>>> import numpy as np
>>> np.set_printoptions(precision=2, suppress=True, linewidth=140, legacy="1.25")
>>> def rnd(a):
...     return np.round(a, 2) + 0
... 
>>> W0 = np.load("dump.npy")
>>> W0
array([[  1,  -4,  16, -64],
       [  1,  -3,   9, -27],
       [  1,  -2,   4,  -8],
       [  1,  -1,   1,  -1],
       [  1,   0,   0,   0],
       [  1,   1,   1,   1],
       [  1,   2,   4,   8],
       [  1,   3,   9,  27],
       [  1,   4,  16,  64],
       [  1,   5,  25, 125]])
>>> cov = W0.T @ W0
>>> np.linalg.matrix_rank(cov)
4
>>> np.diag(cov)
array([   10,    85,  1333, 25405])
>>> th = np.radians(135)
>>> r_ = np.eye(4)
>>> r_[2, 2] = r_[0, 0] = np.cos(th)
>>> r_[2, 0], r_[0, 2] = -np.sin(th), np.sin(th)
>>> rnd(r_)
array([[-0.71,  0.  ,  0.71,  0.  ],
       [ 0.  ,  1.  ,  0.  ,  0.  ],
       [-0.71,  0.  , -0.71,  0.  ],
       [ 0.  ,  0.  ,  0.  ,  1.  ]])
>>> B = W0 @ r_.T
>>> np.allclose(np.linalg.norm(W0, axis=1), np.linalg.norm(B, axis=1))
True
>>> rnd(B)
array([[ 10.61,  -4.  , -12.02, -64.  ],
       [  5.66,  -3.  ,  -7.07, -27.  ],
       [  2.12,  -2.  ,  -3.54,  -8.  ],
       [  0.  ,  -1.  ,  -1.41,  -1.  ],
       [ -0.71,   0.  ,  -0.71,   0.  ],
       [  0.  ,   1.  ,  -1.41,   1.  ],
       [  2.12,   2.  ,  -3.54,   8.  ],
       [  5.66,   3.  ,  -7.07,  27.  ],
       [ 10.61,   4.  , -12.02,  64.  ],
       [ 16.97,   5.  , -18.38, 125.  ]])
>>> np.allclose(W0 @ W0.T, B @ B.T)
True
>>> rnd(np.linalg.svd(W0, compute_uv=False)), rnd(np.linalg.svd(B, compute_uv=False))
(array([160.85,  30.68,   3.69,   2.02]), array([160.85,  30.68,   3.69,   2.02]))
>>> rnd(np.linalg.det(r_)), rnd(np.trace(r_))
(1.0, 0.59)
>>> x0 = np.array([2, -1, 1, 1])
>>> rnd(r_.T @ (r_ @ x0))
array([ 2., -1.,  1.,  1.])
>>> rnd(np.linalg.inv(r_))
array([[-0.71,  0.  , -0.71,  0.  ],
       [ 0.  ,  1.  ,  0.  ,  0.  ],
       [ 0.71,  0.  , -0.71,  0.  ],
       [ 0.  ,  0.  ,  0.  ,  1.  ]])
>>> rnd(np.abs(np.linalg.eigvals(r_)))
array([1., 1., 1., 1.])
>>> 4 - np.linalg.matrix_rank(r_ - np.eye(4), tol=1e-8)
2
>>> [p for p in range(1, 25) if np.allclose(np.linalg.matrix_power(r_, p), np.eye(4))]
[8, 16, 24]
>>> rnd(np.sort(np.abs(np.degrees(np.angle(np.linalg.eigvals(r_))))))
array([  0.,   0., 135., 135.])
>>> rnd(np.linalg.det(r_))
1.0
>>> x0 = np.array([-2, 3, 0, -3])
>>> target = W0 @ x0
>>> b, lr = np.zeros(4), 1 / np.linalg.norm(W0, 2) ** 2
>>> for i in range(30):
...     b -= lr * W0.T @ (W0 @ b - target)
...     if i % 5 == 0: print(i, round(np.linalg.norm(W0 @ b - target), 2))
... 
0 11.82
5 11.72
10 11.64
15 11.58
20 11.53
25 11.48
>>> rnd(b)
array([-0.02, -0.1 , -0.3 , -2.81])
>>> rnd(np.linalg.cond(W0))
79.75
>>> B = np.c_[W0[:, :1] @ np.array([[1]]), np.array([0, 0, 1, 2, 1, 2, 1, 1, 2, 1])]
>>> B
array([[1, 0],
       [1, 0],
       [1, 1],
       [1, 2],
       [1, 1],
       [1, 2],
       [1, 1],
       [1, 1],
       [1, 2],
       [1, 1]])
>>> rnd(np.linalg.norm(B - W0 @ np.linalg.lstsq(W0, B)[0], axis=0))
array([0.  , 1.47])
>>> np.linalg.matrix_rank(np.c_[W0, B])
5
>>> rnd(np.linalg.norm(np.linalg.qr(W0)[0].T @ B, axis=0) ** 2 / ((B ** 2).sum(axis=0) + 1e-12))
array([1.  , 0.87])
>>> M = np.load("w.npy")
>>> M
array([[309, 177, 234, 226, 150, 219, 221],
       [177, 186, 139, 161, 123,  93, 216],
       [234, 139, 252, 254, 123, 202, 199],
       [226, 161, 254, 400, 161, 248, 265],
       [150, 123, 123, 161, 189, 164, 193],
       [219,  93, 202, 248, 164, 322, 225],
       [221, 216, 199, 265, 193, 225, 362]])
>>> q, V = np.linalg.qr(M[:, :1])[0], np.linalg.qr(M[:, 1:])[0]
>>> sigma = np.linalg.svd(q.T @ V, compute_uv=False)
>>> (sigma > 0.9).sum()
1
>>> x0 = np.ones(7)
>>> for _ in range(7):
...     x0 = M @ x0
...     x0 /= np.linalg.norm(x0)
...     print(round(x0 @ M @ x0, 2))
... 
1468.98
1469.16
1469.16
1469.16
1469.16
1469.16
1469.16
>>> rnd(np.linalg.eigvalsh(M)[-1])
1469.16
>>> low = np.linalg.cholesky(M)
>>> rnd(low @ low.T)
array([[309., 177., 234., 226., 150., 219., 221.],
       [177., 186., 139., 161., 123.,  93., 216.],
       [234., 139., 252., 254., 123., 202., 199.],
       [226., 161., 254., 400., 161., 248., 265.],
       [150., 123., 123., 161., 189., 164., 193.],
       [219.,  93., 202., 248., 164., 322., 225.],
       [221., 216., 199., 265., 193., 225., 362.]])
>>> rnd(np.diag(low) ** 2)
array([309.  ,  84.61,  74.51, 134.87,  92.74,  76.44,  41.09])
>>> x0 = np.array([2, 0, 0, 3, -1, -3, -2])
>>> np.linalg.norm(M @ x0) <= np.linalg.norm(M, 2) * np.linalg.norm(x0) + 1e-9
True
>>> M @ x0
array([  47,    3,  103,  217, -284, -398, -355])
>>> (M @ x0).argmax()
3
>>> F = np.load("a.npy")
>>> rnd(F)
array([[ 0.9 ,  0.13, -0.13,  0.23],
       [ 0.13,  0.81,  0.18, -0.32],
       [-0.13,  0.18,  0.83,  0.3 ],
       [ 0.23, -0.32,  0.3 ,  0.45]])
>>> evals, V = np.linalg.eigh(F)
>>> rnd(np.linalg.eigvalsh(F @ F))
array([0., 1., 1., 1.])
>>> np.unique(evals.round(6) + 0, return_counts=True)[1]
array([1, 3])
>>> (evals > 1e-8).sum(), (evals < -1e-8).sum()
(3, 0)
>>> evals.sum(), rnd(np.trace(F))
(3.0, 3.0)
>>> rnd(V @ np.diag(evals) @ V.T)
array([[ 0.9 ,  0.13, -0.13,  0.23],
       [ 0.13,  0.81,  0.18, -0.32],
       [-0.13,  0.18,  0.83,  0.3 ],
       [ 0.23, -0.32,  0.3 ,  0.45]])
>>> B = np.array([[0], [3], [7]])
>>> W2 = np.array([[4, 1, 5]])
>>> rng = np.random.default_rng(2650)
>>> J = B @ W2 + 0.02 * rng.normal(size=(3, 3))
>>> rnd(J)
array([[ 0.  , -0.03,  0.02],
       [12.  ,  3.01, 14.98],
       [28.02,  7.03, 35.  ]])
>>> x0 = np.array([-1, 3, -3, 3])
>>> rnd((x0 - F @ x0) @ (F @ x0))
0.0
>>> rnd(np.eye(4) - F)
array([[ 0.1 , -0.13,  0.13, -0.23],
       [-0.13,  0.19, -0.18,  0.32],
       [ 0.13, -0.18,  0.17, -0.3 ],
       [-0.23,  0.32, -0.3 ,  0.55]])
>>> rnd(F @ F @ x0)
array([ 0.57,  0.82, -0.93, -0.75])
>>> rnd(np.linalg.eigvalsh(2 * F - np.eye(4)))
array([-1.,  1.,  1.,  1.])
>>> rnd(F @ x0)
array([ 0.57,  0.82, -0.93, -0.75])
>>> np.allclose(F[:-1].T @ np.linalg.lstsq(F[:-1].T, F[-1])[0], F[-1])
True
>>> np.abs(np.diag(np.linalg.qr(F)[1])) > 1e-9
array([ True,  True,  True, False])
>>> rnd(np.trace(np.linalg.pinv(F) @ F))
3.0
>>> np.linalg.lstsq(F[:-1].T, F[-1])[2]
3
>>> np.linalg.matrix_rank(F, rtol=0.1)
3
>>> cov = F.T @ F
>>> (F @ F.T).shape
(4, 4)
>>> rnd(np.trace(cov)), rnd((F ** 2).sum())
(3.0, 3.0)
>>> rnd(np.linalg.svd(F, compute_uv=False) ** 2)
array([1., 1., 1., 0.])
>>> np.linalg.matrix_rank(cov)
3
>>> rnd(np.diag(cov))
array([0.9 , 0.81, 0.83, 0.45])
>>> left, sigma, VT = np.linalg.svd(F)
>>> np.argmax(sigma[:-1] / (sigma[1:] + 1e-6)) + 1
3
>>> B = left[:, :3] @ np.diag(sigma[:3]) @ VT[:3]
>>> rnd(np.linalg.norm(F - B, 2)), rnd(sigma[3])
(0.0, 0.0)
>>> np.linalg.matrix_rank(F, rtol=0.05)
3
>>> m1 = np.load("out19.npy")
>>> m1
array([[ 0.1 , -1.74,  2.18,  0.74, -1.51, -2.84, -1.56,  0.47],
       [ 1.21,  1.45, -1.49, -0.61,  0.4 ,  1.58,  0.96, -1.56],
       [-1.  ,  2.05, -0.65, -0.29,  0.88,  2.69,  0.85,  0.5 ],
       [ 0.37, -0.76, -0.65, -0.22,  0.32, -0.27,  0.82, -1.16],
       [ 1.44, -0.78,  0.2 ,  0.45, -1.2 , -1.57, -0.51, -2.29],
       [-0.47,  1.4 , -1.46, -0.94,  1.81,  2.24,  0.97,  2.36],
       [-0.26, -0.48,  1.01,  0.09, -0.99, -1.17, -0.61,  0.25],
       [ 0.89,  1.31, -1.47, -0.63,  0.16,  1.39,  0.69, -1.46],
       [ 0.84, -3.71,  0.85,  0.43, -1.43, -4.  , -0.34, -1.45]])
>>> lab = rng.permutation(8)
>>> B = m1[:, lab] * rng.choice([-1, 1], 8)
>>> B
array([[-1.74,  0.1 ,  2.18, -0.74,  0.47,  2.84,  1.56, -1.51],
       [ 1.45,  1.21, -1.49,  0.61, -1.56, -1.58, -0.96,  0.4 ],
       [ 2.05, -1.  , -0.65,  0.29,  0.5 , -2.69, -0.85,  0.88],
       [-0.76,  0.37, -0.65,  0.22, -1.16,  0.27, -0.82,  0.32],
       [-0.78,  1.44,  0.2 , -0.45, -2.29,  1.57,  0.51, -1.2 ],
       [ 1.4 , -0.47, -1.46,  0.94,  2.36, -2.24, -0.97,  1.81],
       [-0.48, -0.26,  1.01, -0.09,  0.25,  1.17,  0.61, -0.99],
       [ 1.31,  0.89, -1.47,  0.63, -1.46, -1.39, -0.69,  0.16],
       [-3.71,  0.84,  0.85, -0.43, -1.45,  4.  ,  0.34, -1.43]])
>>> left, _, VT = np.linalg.svd(m1.T @ B)
>>> rnd(left @ VT)
array([[ 0.,  1.,  0.,  0.,  0.,  0.,  0.,  0.],
       [ 1.,  0.,  0.,  0.,  0.,  0.,  0.,  0.],
       [ 0.,  0.,  1.,  0.,  0.,  0.,  0.,  0.],
       [ 0.,  0.,  0., -1.,  0.,  0.,  0.,  0.],
       [ 0.,  0.,  0.,  0.,  0.,  0.,  0.,  1.],
       [ 0.,  0.,  0.,  0.,  0., -1.,  0.,  0.],
       [ 0.,  0.,  0.,  0.,  0.,  0., -1.,  0.],
       [ 0.,  0.,  0.,  0.,  1.,  0.,  0.,  0.]])
>>> lab
array([1, 0, 2, 3, 7, 5, 6, 4])
